>>> import numpy as np
>>> np.set_printoptions(precision=3, suppress=True, linewidth=200)
>>> K = np.load("test10.npy")
>>> K
array([[0, 0, 0, 0, 0, 0],
       [0, 0, 0, 0, 0, 0],
       [0, 0, 0, 0, 0, 0],
       [0, 0, 0, 1, 0, 0],
       [0, 0, 0, 0, 1, 0],
       [0, 0, 0, 0, 0, 0]])
>>> # splits into 6 blocks
>>> th = np.radians(45)
>>> Rm = np.eye(6)
>>> Rm[0, 0] = Rm[1, 1] = np.cos(th)
>>> Rm[0, 1], Rm[1, 0] = -np.sin(th), np.sin(th)
>>> Rm
array([[ 0.707, -0.707,  0.   ,  0.   ,  0.   ,  0.   ],
       [ 0.707,  0.707,  0.   ,  0.   ,  0.   ,  0.   ],
       [ 0.   ,  0.   ,  1.   ,  0.   ,  0.   ,  0.   ],
       [ 0.   ,  0.   ,  0.   ,  1.   ,  0.   ,  0.   ],
       [ 0.   ,  0.   ,  0.   ,  0.   ,  1.   ,  0.   ],
       [ 0.   ,  0.   ,  0.   ,  0.   ,  0.   ,  1.   ]])
>>> out = K @ Rm.T
>>> np.allclose(K @ K.T, out @ out.T)
True
>>> np.abs(out - K).max(axis=0)
array([0., 0., 0., 0., 0., 0.])
>>> rk = np.linalg.matrix_rank(K)
>>> print(rk)
2
>>> N = np.linalg.svd(K)[2][rk:].T
>>> print(K @ N)
[[0. 0. 0. 0.]
 [0. 0. 0. 0.]
 [0. 0. 0. 0.]
 [0. 0. 0. 0.]
 [0. 0. 0. 0.]
 [0. 0. 0. 0.]]
>>> [int(np.linalg.matrix_rank(K[:, :j + 1])) for j in range(6)]
[0, 0, 0, 1, 2, 2]
>>> [int(np.linalg.matrix_rank(K[:i])) for i in range(1, len(K) + 1)]
[0, 0, 0, 1, 2, 2]
>>> N @ N.T
array([[1., 0., 0., 0., 0., 0.],
       [0., 1., 0., 0., 0., 0.],
       [0., 0., 1., 0., 0., 0.],
       [0., 0., 0., 0., 0., 0.],
       [0., 0., 0., 0., 0., 0.],
       [0., 0., 0., 0., 0., 1.]])
>>> N.shape
(6, 4)
>>> K @ K
array([[0, 0, 0, 0, 0, 0],
       [0, 0, 0, 0, 0, 0],
       [0, 0, 0, 0, 0, 0],
       [0, 0, 0, 1, 0, 0],
       [0, 0, 0, 0, 1, 0],
       [0, 0, 0, 0, 0, 0]])
>>> (K + K.T) / 2
array([[0., 0., 0., 0., 0., 0.],
       [0., 0., 0., 0., 0., 0.],
       [0., 0., 0., 0., 0., 0.],
       [0., 0., 0., 1., 0., 0.],
       [0., 0., 0., 0., 1., 0.],
       [0., 0., 0., 0., 0., 0.]])
>>> np.round(np.abs(np.linalg.eigvals(K)).max(), 3)
np.float64(1.0)
>>> np.allclose(K, K.T)
True
>>> np.trace(K)
np.int64(2)
>>> np.linalg.matrix_power(K, 4)
array([[0, 0, 0, 0, 0, 0],
       [0, 0, 0, 0, 0, 0],
       [0, 0, 0, 0, 0, 0],
       [0, 0, 0, 1, 0, 0],
       [0, 0, 0, 0, 1, 0],
       [0, 0, 0, 0, 0, 0]])
>>> np.linalg.norm(K, axis=0)
array([0., 0., 0., 1., 1., 0.])
>>> K.T @ K
array([[0, 0, 0, 0, 0, 0],
       [0, 0, 0, 0, 0, 0],
       [0, 0, 0, 0, 0, 0],
       [0, 0, 0, 1, 0, 0],
       [0, 0, 0, 0, 1, 0],
       [0, 0, 0, 0, 0, 0]])
>>> K[:, 0] @ K[:, 2]
np.int64(0)
>>> w, vecs = np.linalg.eigh(K)
>>> np.linalg.eigvalsh(K + 4 * np.eye(6))
array([4., 4., 4., 4., 5., 5.])
>>> np.linalg.eigvalsh(K @ K)
array([0., 0., 0., 0., 1., 1.])
>>> data = np.load("x.npy")
>>> data
array([[  0,   6,   8,   3,  -5,   0,  -5,   3,   0,  -4,   1,   7,   6],
       [ -6,   0,  -6,   5,  10,  -5,   3,   6,  -2,  -4,   0,  -2,   3],
       [ -8,   6,   0,  -4,  -9,   1,  -5,  -5,   1,   8,  -1,   7,   7],
       [ -3,  -5,   4,   0,  -7,  -2,  -9,  -8,  -1,  -3,   5,   5,   6],
       [  5, -10,   9,   7,   0,  10,  -1,   1,  -3,  -3,   6,   4,   7],
       [  0,   5,  -1,   2, -10,   0,  -3,   6,   3, -10,   1,   1,   4],
       [  5,  -3,   5,   9,   1,   3,   0,  -2,   0,  -1,  -4,  -7,   5],
       [ -3,  -6,   5,   8,  -1,  -6,   2,   0,  -5,   3,   3,   1,  -5],
       [  0,   2,  -1,   1,   3,  -3,   0,   5,   0,   1,  -8,  -3,  -4],
       [  4,   4,  -8,   3,   3,  10,   1,  -3,  -1,   0,  -6,  -5,  -2],
       [ -1,   0,   1,  -5,  -6,  -1,   4,  -3,   8,   6,   0,  -5,   3],
       [ -7,   2,  -7,  -5,  -4,  -1,   7,  -1,   3,   5,   5,   0,  -3],
       [ -6,  -3,  -7,  -6,  -7,  -4,  -5,   5,   4,   2,  -3,   3,   0]])
>>> # null space of dimension 1
>>> rk = np.linalg.matrix_rank(data)
>>> rk
np.int64(12)
>>> N = np.linalg.svd(data)[2][rk:].T
>>> [int(np.linalg.matrix_rank(data[:i])) for i in range(1, len(data) + 1)]
[1, 2, 3, 4, 5, 6, 7, 8, 9, 10, 11, 12, 12]
>>> print(np.round(data @ N, 3) + 0)
[[0.]
 [0.]
 [0.]
 [0.]
 [0.]
 [0.]
 [0.]
 [0.]
 [0.]
 [0.]
 [0.]
 [0.]
 [0.]]
>>> np.allclose(data @ N, 0)
True
>>> np.linalg.matrix_rank(data.T @ data), np.linalg.matrix_rank(data @ data.T)
(np.int64(12), np.int64(12))
>>> out = np.array([[-4, 5],
...     [1, 2],
...     [-3, -4],
...     [5, 4],
...     [-1, 2],
...     [3, 4],
...     [1, 5],
...     [1, 0],
...     [-2, 1],
...     [5, -3],
...     [5, -1],
...     [-4, -1],
...     [0, -2]])
>>> np.linalg.matrix_rank(data @ out)
np.int64(2)
>>> np.einsum("ik,kj->ij", data, out)
array([[ -43,  -51],
       [  43,   35],
       [  25, -126],
       [ -29, -122],
       [  13,   14],
       [ -24,   10],
       [  16,   53],
       [  52,  -39],
       [ -20,   22],
       [  44,  137],
       [  14,  -36],
       [  77,  -11],
       [ -18,  -89]])
>>> print(np.einsum("ij->j", data))
[-20  -2   2  18 -32   2 -11   4   7   0  -1   6  27]
>>> out.T @ data.T
array([[ -43,   43,   25,  -29,   13,  -24,   16,   52,  -20,   44,   14,   77,  -18],
       [ -51,   35, -126, -122,   14,   10,   53,  -39,   22,  137,  -36,  -11,  -89]])
>>> np.linalg.matrix_rank(np.vstack([data, out.T]))
np.int64(13)
>>> x0 = np.array([-1, 5, -4, 3, 0, 1, 2, 0, 1, -5, -2, 3, 1])
>>> h1 = np.maximum(data @ x0, 0)
>>> data.T @ h1
array([ -234,  1027,  -689,   734,  -349,   289,  -209,   837,   108, -1166,  -313,   -36,   641])
>>> h1
array([42, 61,  8,  0,  0, 87,  0,  0, 12, 63,  0,  8,  0])
>>> np.tanh(data @ x0)
array([ 1.   ,  1.   ,  1.   , -1.   , -1.   ,  1.   , -1.   , -1.   ,  1.   ,  1.   , -1.   ,  1.   , -0.999])
>>> x0 = np.array([0, 3, -3, -3, 2, 1, -2, 2, 3, 3, 2, -3, -3])
>>> round(float(np.linalg.det(data)), 3)
-0.001
>>> np.round(np.linalg.eigvals(data).real, 3) + 0
array([0., 0., 0., 0., 0., 0., 0., 0., 0., 0., 0., 0., 0.])
>>> x0 @ data @ x0
np.int64(0)
>>> O = np.linalg.solve(np.eye(13) - data, np.eye(13) + data)
>>> round(np.linalg.det(O), 3)
np.float64(1.0)
>>> rng = np.random.default_rng(618116)
>>> z = rng.permutation(13)
>>> z
array([ 7, 11,  1,  8,  4,  5,  3,  9, 10, 12,  0,  6,  2])
>>> out = data[z][:, z]
>>> np.trace(out)
np.int64(0)
>>> np.allclose(out, data)
False
>>> np.round(np.sort(np.abs(np.linalg.eigvals(out))), 3) + 0
array([ 0.   ,  1.251,  1.251, 10.264, 10.264, 12.508, 12.508, 14.263, 14.263, 20.904, 20.904, 31.484, 31.484])
>>> m1 = np.load("sample3.npy")
>>> m1
array([[-0.36 ,  0.62 , -0.318,  0.386,  0.722,  0.944, -1.328, -2.123,  0.739, -0.087],
       [ 0.292, -0.022, -2.662,  0.621,  0.221, -0.271,  0.576, -0.071,  0.052, -0.99 ],
       [ 0.968, -0.328,  0.83 , -0.147,  0.039,  1.244,  1.766,  1.159,  0.677,  0.88 ],
       [-0.315,  0.939,  0.226,  0.288,  1.187,  0.472, -0.527,  1.924,  0.082, -1.505],
       [ 0.554, -1.53 , -0.693,  0.399,  0.325, -0.431,  1.222,  0.679, -0.455, -1.805],
       [ 1.542, -1.028, -0.867, -0.382, -1.789,  0.272, -0.848,  0.393,  0.493, -0.524],
       [-0.276,  1.655, -0.232, -0.404,  0.715, -1.066,  0.668,  0.412,  0.776, -1.761],
       [-0.869, -0.042,  1.94 ,  1.017, -0.645,  0.789, -0.138, -1.409, -0.536, -0.34 ],
       [-1.481, -0.776, -0.365, -0.295,  1.021, -1.963, -0.139, -0.945, -0.243, -0.345],
       [-1.182,  1.176, -0.356, -0.168,  1.108,  0.096,  0.682,  1.784,  0.397, -1.012],
       [ 0.69 ,  0.219,  0.223, -1.061,  0.835, -1.66 ,  0.728, -0.091, -1.436,  1.118],
       [-0.312, -0.802, -0.553, -1.467,  0.62 ,  1.041, -1.841, -0.903, -0.358, -0.007],
       [ 1.834,  0.544, -0.294,  0.769, -1.347, -0.009,  0.14 , -0.931, -0.541, -1.293],
       [-1.826,  0.796,  0.373, -1.055, -0.091,  0.695,  0.791, -1.611, -0.256,  0.003],
       [ 0.015, -0.607,  2.086,  0.091, -0.471,  1.924, -0.158, -0.234, -0.013,  0.52 ],
       [ 1.846,  1.096,  0.651,  0.447, -0.217, -0.361, -0.81 , -0.871,  1.363, -0.564],
       [-0.243, -1.408,  0.102,  0.919, -0.938, -1.511,  1.544,  0.262,  0.356,  0.601],
       [ 1.887, -0.314, -0.038, -0.503, -0.706, -0.021,  1.569,  1.012, -0.594,  0.867],
       [ 0.922,  1.431, -1.574, -0.065,  0.377, -1.235,  0.704, -0.131,  1.159,  0.312],
       [ 0.694, -0.843, -1.334,  0.952,  0.753, -1.501,  0.356, -0.984,  0.852,  0.695],
       [ 0.469,  1.613,  0.261, -1.925,  0.891, -0.841,  0.137, -0.447,  0.01 , -0.827],
       [ 0.337, -1.647, -0.191, -1.559, -0.838,  0.2  , -0.246,  1.144,  0.374,  1.207],
       [-0.037,  0.662,  1.257,  0.043, -0.586,  0.84 ,  1.223, -2.052,  0.384,  0.272],
       [-0.469,  1.035,  0.689, -0.917,  0.637,  0.699,  1.969,  0.359,  0.877, -0.85 ],
       [-0.784,  1.872, -1.002, -0.448,  1.401, -0.507,  0.078,  0.239,  0.007,  1.18 ],
       [ 0.541,  1.636, -0.495, -0.133, -0.815,  1.626,  0.385,  0.851, -0.051,  1.26 ],
       [-1.155,  0.764,  0.831,  1.379,  1.349,  1.049, -0.395, -0.69 , -0.67 , -0.7  ],
       [ 0.134, -0.199, -0.838, -0.415, -2.564, -0.116, -1.013,  0.061, -0.3  ,  0.599]])
>>> Ac = m1 - m1.mean(axis=0)
>>> left, sigma, VT = np.linalg.svd(Ac, full_matrices=False)
>>> np.searchsorted(np.cumsum(sigma ** 2) / (sigma ** 2).sum(), 0.9) + 1
np.int64(8)
>>> np.linalg.matrix_rank(Ac)
np.int64(10)
>>> VT[0] * np.sign(VT[0, np.abs(VT[0]).argmax()])
array([-0.52 ,  0.501,  0.202,  0.016,  0.543,  0.102, -0.067, -0.238,  0.009, -0.268])
>>> np.round(Ac.mean(axis=0), 3) + 0
array([0., 0., 0., 0., 0., 0., 0., 0., 0., 0.])
>>> np.abs(VT[0]).argmax()
np.int64(4)
